In [1]: import numpy as np

In [2]: import numpy.linalg as la

In [3]: np.set_printoptions(precision=2, suppress=True, linewidth=140)

In [4]: def tidy(a):
   ...:     return np.round(a, 2) + 0
   ...: 

In [5]: other = np.array([[1], [1], [7], [5], [7], [7], [4], [3]])

In [6]: cent = np.array([[-2, 3, 1, -1, -1, 1, 0, -2, 2, -3, -1, 2]])

In [7]: rng = np.random.default_rng(8371)

In [8]: mat = other @ cent + 0.02 * rng.normal(size=(8, 12))

In [9]: print(tidy(mat))
[[ -2.04   2.98   1.    -1.02  -1.01   1.01   0.04  -2.02   1.98  -2.96  -1.01   1.98]
 [ -1.99   2.95   1.02  -1.02  -0.99   1.02   0.03  -1.96   1.99  -3.    -1.03   2.03]
 [-13.96  20.99   7.01  -6.99  -7.03   6.95  -0.05 -14.    14.02 -20.97  -7.01  14.  ]
 [-10.03  15.02   5.    -5.01  -5.04   5.    -0.01  -9.99  10.03 -14.98  -5.02  10.01]
 [-14.01  21.04   6.99  -7.    -7.02   7.02  -0.01 -14.    14.02 -21.03  -7.01  14.01]
 [-14.    20.98   7.01  -6.99  -7.02   7.     0.   -14.    13.97 -21.02  -7.01  13.99]
 [ -8.01  12.01   3.99  -4.04  -3.98   3.99  -0.01  -8.     7.99 -12.01  -3.99   8.  ]
 [ -6.     8.98   2.99  -3.01  -3.     3.01   0.    -6.01   5.99  -8.99  -3.     5.97]]

In [10]: U, sv, Vt = la.svd(mat)

In [11]: print(tidy(sv))
[88.11  0.11  0.08  0.08  0.05  0.05  0.02  0.02]

In [12]: other = U[:, :1] @ np.diag(sv[:1]) @ Vt[:1]

In [13]: print(la.matrix_rank(other))
1

In [14]: print(tidy(la.norm(mat - other) / la.norm(mat)))
0.0

In [15]: print(tidy(la.norm(mat - other, 2)), tidy(sv[1]))
0.11 0.11

In [16]: print(la.matrix_rank(mat, rtol=0.05))
1
